% python3 -q
>>> import numpy as np
>>> np.set_printoptions(precision=3, suppress=True, linewidth=120)
>>> def rd(a):
...     return np.round(a, 3) + 0
... 
>>> mat = np.loadtxt("arr.csv", delimiter=",")
>>> rd(mat)
array([[ 0.843,  0.261,  0.47 ],
       [ 0.261,  0.565, -0.783],
       [ 0.47 , -0.783, -0.409]])
>>> # orthonormal columns
>>> [round(float(np.linalg.det(mat[:i, :i])), 2) + 0 for i in range(1, 4)]
[0.84, 0.41, -1.0]
>>> np.all(np.linalg.eigvalsh(mat) > 0)
np.False_
>>> evals, vecs = np.linalg.eigh(mat)
>>> rd(vecs.T @ vecs)
array([[1., 0., 0.],
       [0., 1., 0.],
       [0., 0., 1.]])
>>> rd(np.linalg.eigvalsh(mat + 5 * np.eye(3)))
array([4., 6., 6.])
>>> rd(vecs @ np.diag(evals) @ vecs.T)
array([[ 0.843,  0.261,  0.47 ],
       [ 0.261,  0.565, -0.783],
       [ 0.47 , -0.783, -0.409]])
>>> rd(vecs.T @ mat @ vecs)
array([[-1.,  0.,  0.],
       [ 0.,  1.,  0.],
       [ 0.,  0.,  1.]])
>>> evals, vecs = np.linalg.eigh(mat)
>>> vec = np.array([-1, 3, -4])
>>> rd(vecs * np.abs(evals) @ vecs.T)
array([[1., 0., 0.],
       [0., 1., 0.],
       [0., 0., 1.]])
>>> rd(vecs * np.maximum(evals, 0) @ vecs.T)
array([[ 0.922,  0.13 ,  0.235],
       [ 0.13 ,  0.783, -0.391],
       [ 0.235, -0.391,  0.296]])
>>> M = np.array([[1, 1, -1, -1, 1, 1, -1, -1],
...     [1, -1, 1, -1, -1, 1, -1, 1],
...     [1, -1, -1, 1, 1, -1, -1, 1],
...     [1, 1, -1, -1, -1, -1, 1, 1]])
>>> vec = np.array([-3, 2, -3, 1, -3, 0, -1, 0])
>>> np.einsum("ij,j->i", M, vec)
array([-1, -5, -3,  3])
>>> M @ np.eye(8)[6]
array([-1., -1., -1.,  1.])
>>> M @ (2 * vec)
array([ -2, -10,  -6,   6])
>>> M * vec
array([[-3,  2,  3, -1, -3,  0,  1,  0],
       [-3, -2, -3, -1,  3,  0,  1,  0],
       [-3, -2,  3,  1, -3,  0,  1,  0],
       [-3,  2,  3, -1,  3,  0, -1,  0]])
>>> M @ vec
array([-1, -5, -3,  3])
>>> np.linalg.norm(M @ vec) <= np.linalg.norm(M, 2) * np.linalg.norm(vec) + 1e-9
np.True_
>>> other = M[0, 0] * M[1:] - np.outer(M[1:, 0], M[0])
>>> other
array([[ 0, -2,  2,  0, -2,  0,  0,  2],
       [ 0, -2,  0,  2,  0, -2,  0,  2],
       [ 0,  0,  0,  0, -2, -2,  2,  2]])
>>> np.linalg.matrix_rank(other), np.linalg.matrix_rank(M)
(np.int64(3), np.int64(4))
>>> F = np.load("dump.npy")
>>> F
array([[ 0,  0, -1,  2],
       [ 0,  0, -1,  1],
       [ 1,  1,  0, -1],
       [-2, -1,  1,  0]])
>>> theta = np.radians(36)
>>> Rm = np.eye(4)
>>> Rm[3, 3] = Rm[1, 1] = np.cos(theta)
>>> Rm[3, 1], Rm[1, 3] = -np.sin(theta), np.sin(theta)
>>> rd(Rm)
array([[ 1.   ,  0.   ,  0.   ,  0.   ],
       [ 0.   ,  0.809,  0.   ,  0.588],
       [ 0.   ,  0.   ,  1.   ,  0.   ],
       [ 0.   , -0.588,  0.   ,  0.809]])
>>> other = F @ Rm.T
>>> rd(np.linalg.det(Rm)), rd(np.trace(Rm))
(np.float64(1.0), np.float64(3.618))
>>> rd(np.abs(other - F).max(axis=0))
array([0.   , 1.176, 0.   , 0.588])
